% python3 -q
>>> import numpy as np
>>> np.set_printoptions(suppress=True, linewidth=160)
>>> F = np.load("mat.npy")
>>> print(F.round(4))
[[ 1.6396  0.2766  0.3145 -0.6102 -0.1674 -0.1228]
 [ 0.2766  1.4381 -0.8027  0.1577 -0.2285 -0.1006]
 [ 0.3145 -0.8027  0.8242  0.0338 -0.427  -0.2057]
 [-0.6102  0.1577  0.0338  0.6907 -0.6007 -0.381 ]
 [-0.1674 -0.2285 -0.427  -0.6007  1.5577 -0.256 ]
 [-0.1228 -0.1006 -0.2057 -0.381  -0.256   1.8496]]
>>> # symmetric, so the eigenvalues are real
>>> rng = np.random.default_rng(76)
>>> Y = F + rng.integers(-2, 3, (6, 4)) @ rng.integers(-2, 3, (4, 6))
>>> print(Y.round(4))
[[-4.3604  0.2766 -1.6855 -6.6102 -6.1674  1.8772]
 [-2.7234  5.4381 -1.8027  1.1577 -5.2285  2.8994]
 [ 1.3145 -4.8027  2.8242 -0.9662  9.573  -4.2057]
 [-0.6102  3.1577 -4.9662 -2.3093 -5.6007  3.619 ]
 [-1.1674  1.7715  2.573   4.3993  6.5577 -1.256 ]
 [ 1.8772 -2.1006  3.7943  3.619   9.744  -2.1504]]
>>> print(np.round(np.linalg.svd(Y - F, compute_uv=False), 4) + 0)
[22.2555  8.7363  5.8861  3.7045  0.      0.    ]
>>> print(np.linalg.matrix_rank(Y - F, tol=1e-8))
4
>>> print(np.round(Y - F, 4))
[[-6.  0. -2. -6. -6.  2.]
 [-3.  4. -1.  1. -5.  3.]
 [ 1. -4.  2. -1. 10. -4.]
 [ 0.  3. -5. -3. -5.  4.]
 [-1.  2.  3.  5.  5. -1.]
 [ 2. -2.  4.  4. 10. -4.]]
>>> print(np.abs(Y - F).sum(axis=1))
[22. 17. 22. 20. 17. 26.]
>>> w, evecs = np.linalg.eigh(F)
>>> x = np.array([2, 1, 1, 3, 0, 3])
>>> print(round(x @ F @ x, 4))
16.0999
>>> print(np.unique(F.round(6), axis=0).shape)
(6, 6)
>>> print(np.round(np.trace(np.linalg.pinv(F) @ F), 4))
4.0
>>> print(np.allclose(F[:-1].T @ np.linalg.lstsq(F[:-1].T, F[-1])[0], F[-1]))
True
>>> print(np.abs(np.diag(np.linalg.qr(F)[1])) > 1e-9)
[ True  True  True  True False False]
>>> print(np.round(F.ravel(order="F"), 4))
[ 1.6396  0.2766  0.3145 -0.6102 -0.1674 -0.1228  0.2766  1.4381 -0.8027  0.1577 -0.2285 -0.1006  0.3145 -0.8027  0.8242  0.0338 -0.427  -0.2057 -0.6102
  0.1577  0.0338  0.6907 -0.6007 -0.381  -0.1674 -0.2285 -0.427  -0.6007  1.5577 -0.256  -0.1228 -0.1006 -0.2057 -0.381  -0.256   1.8496]
>>> print(np.round(F.reshape(2, -1), 4))
[[ 1.6396  0.2766  0.3145 -0.6102 -0.1674 -0.1228  0.2766  1.4381 -0.8027  0.1577 -0.2285 -0.1006  0.3145 -0.8027  0.8242  0.0338 -0.427  -0.2057]
 [-0.6102  0.1577  0.0338  0.6907 -0.6007 -0.381  -0.1674 -0.2285 -0.427  -0.6007  1.5577 -0.256  -0.1228 -0.1006 -0.2057 -0.381  -0.256   1.8496]]
>>> print(np.round(F.reshape(-1, 2), 4))
[[ 1.6396  0.2766]
 [ 0.3145 -0.6102]
 [-0.1674 -0.1228]
 [ 0.2766  1.4381]
 [-0.8027  0.1577]
 [-0.2285 -0.1006]
 [ 0.3145 -0.8027]
 [ 0.8242  0.0338]
 [-0.427  -0.2057]
 [-0.6102  0.1577]
 [ 0.0338  0.6907]
 [-0.6007 -0.381 ]
 [-0.1674 -0.2285]
 [-0.427  -0.6007]
 [ 1.5577 -0.256 ]
 [-0.1228 -0.1006]
 [-0.2057 -0.381 ]
 [-0.256   1.8496]]
>>> blk = F.reshape(6, 2, -1)
>>> print(np.round(np.einsum("ihd,ihd->ih", blk, blk), 4))
[[2.8638 0.4155]
 [2.789  0.0872]
 [1.4227 0.2258]
 [0.3984 0.9831]
 [0.2626 2.8529]
 [0.0675 3.6317]]
>>> print(np.einsum("ihd,jhd->hij", blk, blk).shape)
(2, 6, 6)
>>> print(blk.shape)
(6, 2, 3)
>>> print(blk[:, 0].round(4))
[[ 1.6396  0.2766  0.3145]
 [ 0.2766  1.4381 -0.8027]
 [ 0.3145 -0.8027  0.8242]
 [-0.6102  0.1577  0.0338]
 [-0.1674 -0.2285 -0.427 ]
 [-0.1228 -0.1006 -0.2057]]
>>> K = np.array([[0.1, -1.1, -0.2, -1.3, 2.2],
...     [1.8, -1.9, 0.7, -2.3, -2.1],
...     [1.0, -1.4, 0.2, -1.1, -1.3],
...     [1.3, 0.1, 0.4, -0.7, -0.8],
...     [-0.7, 1.1, -0.1, -1.2, -0.1]])
>>> K[:, 3] *= 5
>>> print(K)
[[  0.1  -1.1  -0.2  -6.5   2.2]
 [  1.8  -1.9   0.7 -11.5  -2.1]
 [  1.   -1.4   0.2  -5.5  -1.3]
 [  1.3   0.1   0.4  -3.5  -0.8]
 [ -0.7   1.1  -0.1  -6.   -0.1]]
>>> # column 3 is much longer than the rest
>>> Y = K + rng.integers(-2, 3, (5, 4)) @ rng.integers(-2, 3, (4, 5))
>>> print(Y.round(4))
[[  6.1  -3.1  -3.2  -3.5   7.2]
 [  1.8   4.1  -0.3 -11.5  -4.1]
 [ -3.    4.6   0.2  -7.5   2.7]
 [  3.3  -8.9   0.4  -2.5   0.2]
 [  1.3  -2.9   0.9  -5.   -5.1]]
>>> print(np.round(Y - K, 4))
[[ 6. -2. -3.  3.  5.]
 [ 0.  6. -1.  0. -2.]
 [-4.  6.  0. -2.  4.]
 [ 2. -9.  0.  1.  1.]
 [ 2. -4.  1.  1. -5.]]
>>> print(np.linalg.matrix_rank(Y - K, tol=1e-8))
4
>>> print(np.allclose(Y @ Y.T, Y.T @ Y))
False
>>> np.linalg.determinant(Y)
Traceback (most recent call last):
  File "<python-input-36>", line 1, in <module>
    np.linalg.determinant(Y)
    ^^^^^^^^^^^^^^^^^^^^^
AttributeError: module 'numpy.linalg' has no attribute 'determinant'
>>> print(np.round((Y - Y.T) / 2, 4))
[[ 0.   -2.45 -0.1  -3.4   2.95]
 [ 2.45  0.   -2.45 -1.3  -0.6 ]
 [ 0.1   2.45  0.   -3.95  0.9 ]
 [ 3.4   1.3   3.95  0.    2.6 ]
 [-2.95  0.6  -0.9  -2.6   0.  ]]
>>> print(np.round(np.sort(np.abs(np.linalg.eigvals(Y))), 4))
[ 1.2436  1.5998  6.3673 11.2063 11.9302]
>>> print(np.round((Y + Y.T) / 2, 4))
[[  6.1   -0.65  -3.1   -0.1    4.25]
 [ -0.65   4.1    2.15 -10.2   -3.5 ]
 [ -3.1    2.15   0.2   -3.55   1.8 ]
 [ -0.1  -10.2   -3.55  -2.5   -2.4 ]
 [  4.25  -3.5    1.8   -2.4   -5.1 ]]
>>> print(round(float(np.abs(np.linalg.eigvals(Y)).max()), 4))
11.9302
>>> Y = K / np.linalg.norm(K, axis=1, keepdims=True)
>>> cov = Y @ Y.T
>>> print(cov.round(4))
[[1.     0.866  0.8391 0.7837 0.8786]
 [0.866  1.     0.995  0.9625 0.8927]
 [0.8391 0.995  1.     0.9484 0.8503]
 [0.7837 0.9625 0.9484 1.     0.8581]
 [0.8786 0.8927 0.8503 0.8581 1.    ]]
>>> print(round(np.trace(K), 4))
-5.2
>>> print(np.round((K - K.T) / 2, 4))
[[ 0.   -1.45 -0.6  -3.9   1.45]
 [ 1.45  0.    1.05 -5.8  -1.6 ]
 [ 0.6  -1.05  0.   -2.95 -0.6 ]
 [ 3.9   5.8   2.95  0.    2.6 ]
 [-1.45  1.6   0.6  -2.6   0.  ]]
>>> assert K == K.T
Traceback (most recent call last):
  File "<python-input-46>", line 1, in <module>
    assert K == K.T
           ^^^^^^^^
ValueError: The truth value of an array with more than one element is ambiguous. Use a.any() or a.all()
>>> K.inv()
Traceback (most recent call last):
  File "<python-input-47>", line 1, in <module>
    K.inv()
    ^^^^^
AttributeError: 'numpy.ndarray' object has no attribute 'inv'
>>> print(np.allclose(K @ K.T, K.T @ K))
False
>>> print(np.round(np.linalg.det(K), 4))
-18.558
>>> print(round(np.abs(np.linalg.eigvals(K)).max(), 4))
4.1781
>>> np.linalg.determinant(K)
Traceback (most recent call last):
  File "<python-input-51>", line 1, in <module>
    np.linalg.determinant(K)
    ^^^^^^^^^^^^^^^^^^^^^
AttributeError: module 'numpy.linalg' has no attribute 'determinant'
>>> print(np.round((K + K.T) / 2, 4))
[[ 0.1   0.35  0.4  -2.6   0.75]
 [ 0.35 -1.9  -0.35 -5.7  -0.5 ]
 [ 0.4  -0.35  0.2  -2.55 -0.7 ]
 [-2.6  -5.7  -2.55 -3.5  -3.4 ]
 [ 0.75 -0.5  -0.7  -3.4  -0.1 ]]
>>> A = np.loadtxt("case4.csv", delimiter=",")
>>> print(A)
[[ 5.  0.  0.  0.  0.  0.  0.  4.  0.  0.  0.]
 [-7.  0.  0.  0.  0. -3.  2.  0. -7.  9.  0.]
 [ 7.  3.  0.  6.  0.  5.  0.  0.  0.  0.  0.]
 [ 2.  0.  0.  8.  0. -2.  0.  0.  0.  0.  9.]
 [ 0. -9.  6.  3.  0.  0.  0.  3.  0. -5.  0.]
 [ 0.  0.  0.  0.  0.  7.  0. -6.  0.  0.  7.]
 [ 3.  0. -4.  0.  0.  0.  0.  5. -1.  0. -4.]
 [ 0. -1.  0.  0.  0.  0.  0.  0.  0.  0.  0.]]
>>> th = np.radians(15)
>>> r_ = np.eye(11)
>>> r_[0, 0] = r_[5, 5] = np.cos(th)
>>> r_[0, 5], r_[5, 0] = -np.sin(th), np.sin(th)
>>> print(r_.round(4))
[[ 0.9659  0.      0.      0.      0.     -0.2588  0.      0.      0.      0.      0.    ]
 [ 0.      1.      0.      0.      0.      0.      0.      0.      0.      0.      0.    ]
 [ 0.      0.      1.      0.      0.      0.      0.      0.      0.      0.      0.    ]
 [ 0.      0.      0.      1.      0.      0.      0.      0.      0.      0.      0.    ]
 [ 0.      0.      0.      0.      1.      0.      0.      0.      0.      0.      0.    ]
 [ 0.2588  0.      0.      0.      0.      0.9659  0.      0.      0.      0.      0.    ]
 [ 0.      0.      0.      0.      0.      0.      1.      0.      0.      0.      0.    ]
 [ 0.      0.      0.      0.      0.      0.      0.      1.      0.      0.      0.    ]
 [ 0.      0.      0.      0.      0.      0.      0.      0.      1.      0.      0.    ]
 [ 0.      0.      0.      0.      0.      0.      0.      0.      0.      1.      0.    ]
 [ 0.      0.      0.      0.      0.      0.      0.      0.      0.      0.      1.    ]]
>>> Y = A @ r_.T
>>> print(np.round(np.abs(Y - A).max(axis=0), 4))
[1.8117 0.     0.     0.     0.     1.7095 0.     0.     0.     0.     0.    ]
>>> print(np.round(np.linalg.svd(A, compute_uv=False), 4), np.round(np.linalg.svd(Y, compute_uv=False), 4))
[16.7396 14.7095 12.8342 11.183   7.115   4.4957  3.0886  0.5171] [16.7396 14.7095 12.8342 11.183   7.115   4.4957  3.0886  0.5171]
>>> print(Y.round(4))
[[ 4.8296  0.      0.      0.      0.      1.2941  0.      4.      0.      0.      0.    ]
 [-5.985   0.      0.      0.      0.     -4.7095  2.      0.     -7.      9.      0.    ]
 [ 5.4674  3.      0.      6.      0.      6.6414  0.      0.      0.      0.      0.    ]
 [ 2.4495  0.      0.      8.      0.     -1.4142  0.      0.      0.      0.      9.    ]
 [ 0.     -9.      6.      3.      0.      0.      0.      3.      0.     -5.      0.    ]
 [-1.8117  0.      0.      0.      0.      6.7615  0.     -6.      0.      0.      7.    ]
 [ 2.8978  0.     -4.      0.      0.      0.7765  0.      5.     -1.      0.     -4.    ]
 [ 0.     -1.      0.      0.      0.      0.      0.      0.      0.      0.      0.    ]]
>>> print(np.allclose(A @ A.T, Y @ Y.T))
True
